>>> import numpy as np
>>> from numpy import linalg as LA
>>> np.set_printoptions(suppress=True, linewidth=120)
>>> tidy = lambda a: np.round(a, 1) + 0
>>> E = np.loadtxt("m.csv", delimiter=",")
>>> E
array([[-2.,  0.,  3., -4.,  0.,  0.,  0.,  0.,  4.,  0.,  0.],
       [ 0.,  3.,  0.,  0.,  3.,  0., -4., -5.,  0.,  0., -4.],
       [ 1.,  0., -1., -4.,  0.,  0.,  0.,  0., -5.,  0.,  0.],
       [ 3.,  0., -1., -5.,  0.,  0.,  0.,  0., -1.,  0.,  0.],
       [ 0.,  4.,  0.,  0., -1.,  0.,  0.,  1.,  0.,  0., -5.],
       [ 0.,  0.,  0.,  0.,  0., -1.,  0.,  0.,  0., -4.,  0.],
       [ 0.,  5.,  0.,  0.,  1.,  0.,  5., -1.,  0.,  0.,  1.],
       [ 0.,  2.,  0.,  0., -3.,  0.,  3.,  1.,  0.,  0., -4.],
       [-2.,  0.,  4.,  5.,  0.,  0.,  0.,  0., -4.,  0.,  0.],
       [ 0.,  0.,  0.,  0.,  0., -2.,  0.,  0.,  0.,  5.,  0.],
       [ 0., -2.,  0.,  0., -2.,  0.,  5.,  5.,  0.,  0.,  0.]])
>>> tidy(LA.norm(E, axis=0))
array([4.2, 7.6, 5.2, 9.1, 4.9, 2.2, 8.7, 7.3, 7.6, 6.4, 7.6])
>>> tidy(LA.norm(E) ** 2 / LA.norm(E, 2) ** 2)
np.float64(3.8)
>>> tidy(LA.norm(E, "nuc"))
np.float64(63.6)
>>> tidy(LA.norm(E[0], 1)), tidy(LA.norm(E[0], np.inf))
(np.float64(13.0), np.float64(4.0))
>>> th = np.deg2rad(135)
>>> J = np.eye(11)
>>> J[np.ix_([1, 0], [1, 0])] = [[np.cos(th), -np.sin(th)], [np.sin(th), np.cos(th)]]
>>> tidy(J)
array([[-0.7,  0.7,  0. ,  0. ,  0. ,  0. ,  0. ,  0. ,  0. ,  0. ,  0. ],
       [-0.7, -0.7,  0. ,  0. ,  0. ,  0. ,  0. ,  0. ,  0. ,  0. ,  0. ],
       [ 0. ,  0. ,  1. ,  0. ,  0. ,  0. ,  0. ,  0. ,  0. ,  0. ,  0. ],
       [ 0. ,  0. ,  0. ,  1. ,  0. ,  0. ,  0. ,  0. ,  0. ,  0. ,  0. ],
       [ 0. ,  0. ,  0. ,  0. ,  1. ,  0. ,  0. ,  0. ,  0. ,  0. ,  0. ],
       [ 0. ,  0. ,  0. ,  0. ,  0. ,  1. ,  0. ,  0. ,  0. ,  0. ,  0. ],
       [ 0. ,  0. ,  0. ,  0. ,  0. ,  0. ,  1. ,  0. ,  0. ,  0. ,  0. ],
       [ 0. ,  0. ,  0. ,  0. ,  0. ,  0. ,  0. ,  1. ,  0. ,  0. ,  0. ],
       [ 0. ,  0. ,  0. ,  0. ,  0. ,  0. ,  0. ,  0. ,  1. ,  0. ,  0. ],
       [ 0. ,  0. ,  0. ,  0. ,  0. ,  0. ,  0. ,  0. ,  0. ,  1. ,  0. ],
       [ 0. ,  0. ,  0. ,  0. ,  0. ,  0. ,  0. ,  0. ,  0. ,  0. ,  1. ]])
>>> tidy(LA.det(J))
np.float64(1.0)
>>> blk = np.stack([J, -1 * J, J[::-1]])
>>> tidy(LA.norm(blk, axis=(1, 2)))
array([3.3, 3.3, 3.3])
>>> tidy(blk.sum(axis=0))
array([[ 0. ,  0. ,  0. ,  0. ,  0. ,  0. ,  0. ,  0. ,  0. ,  0. ,  1. ],
       [ 0. ,  0. ,  0. ,  0. ,  0. ,  0. ,  0. ,  0. ,  0. ,  1. ,  0. ],
       [ 0. ,  0. ,  0. ,  0. ,  0. ,  0. ,  0. ,  0. ,  1. ,  0. ,  0. ],
       [ 0. ,  0. ,  0. ,  0. ,  0. ,  0. ,  0. ,  1. ,  0. ,  0. ,  0. ],
       [ 0. ,  0. ,  0. ,  0. ,  0. ,  0. ,  1. ,  0. ,  0. ,  0. ,  0. ],
       [ 0. ,  0. ,  0. ,  0. ,  0. ,  1. ,  0. ,  0. ,  0. ,  0. ,  0. ],
       [ 0. ,  0. ,  0. ,  0. ,  1. ,  0. ,  0. ,  0. ,  0. ,  0. ,  0. ],
       [ 0. ,  0. ,  0. ,  1. ,  0. ,  0. ,  0. ,  0. ,  0. ,  0. ,  0. ],
       [ 0. ,  0. ,  1. ,  0. ,  0. ,  0. ,  0. ,  0. ,  0. ,  0. ,  0. ],
       [-0.7, -0.7,  0. ,  0. ,  0. ,  0. ,  0. ,  0. ,  0. ,  0. ,  0. ],
       [-0.7,  0.7,  0. ,  0. ,  0. ,  0. ,  0. ,  0. ,  0. ,  0. ,  0. ]])
>>> (blk @ J.T).shape
(3, 11, 11)
>>> LA.matrix_rank(blk)
array([11, 11, 11])
>>> tidy(LA.norm(J[10], 1)), tidy(LA.norm(J[10], np.inf))
(np.float64(1.0), np.float64(1.0))
>>> tidy(LA.norm(J, axis=1))
array([1., 1., 1., 1., 1., 1., 1., 1., 1., 1., 1.])
>>> tidy(LA.norm(J, axis=0))
array([1., 1., 1., 1., 1., 1., 1., 1., 1., 1., 1.])
>>> rng = np.random.default_rng(31620)
>>> z = rng.permutation(11)
>>> z
array([ 4,  0,  2,  3,  6, 10,  1,  5,  9,  7,  8])
>>> Y = J[z][:, z]
>>> tidy(np.diag(Y))
array([ 1. , -0.7,  1. ,  1. ,  1. ,  1. , -0.7,  1. ,  1. ,  1. ,  1. ])
>>> tidy(LA.det(Y)), tidy(LA.det(J[z]))
(np.float64(1.0), np.float64(-1.0))
>>> np.allclose(Y, J)
False
>>> tidy(np.trace(Y))
np.float64(7.6)
>>> tidy(Y)
array([[ 1. ,  0. ,  0. ,  0. ,  0. ,  0. ,  0. ,  0. ,  0. ,  0. ,  0. ],
       [ 0. , -0.7,  0. ,  0. ,  0. ,  0. ,  0.7,  0. ,  0. ,  0. ,  0. ],
       [ 0. ,  0. ,  1. ,  0. ,  0. ,  0. ,  0. ,  0. ,  0. ,  0. ,  0. ],
       [ 0. ,  0. ,  0. ,  1. ,  0. ,  0. ,  0. ,  0. ,  0. ,  0. ,  0. ],
       [ 0. ,  0. ,  0. ,  0. ,  1. ,  0. ,  0. ,  0. ,  0. ,  0. ,  0. ],
       [ 0. ,  0. ,  0. ,  0. ,  0. ,  1. ,  0. ,  0. ,  0. ,  0. ,  0. ],
       [ 0. , -0.7,  0. ,  0. ,  0. ,  0. , -0.7,  0. ,  0. ,  0. ,  0. ],
       [ 0. ,  0. ,  0. ,  0. ,  0. ,  0. ,  0. ,  1. ,  0. ,  0. ,  0. ],
       [ 0. ,  0. ,  0. ,  0. ,  0. ,  0. ,  0. ,  0. ,  1. ,  0. ,  0. ],
       [ 0. ,  0. ,  0. ,  0. ,  0. ,  0. ,  0. ,  0. ,  0. ,  1. ,  0. ],
       [ 0. ,  0. ,  0. ,  0. ,  0. ,  0. ,  0. ,  0. ,  0. ,  0. ,  1. ]])
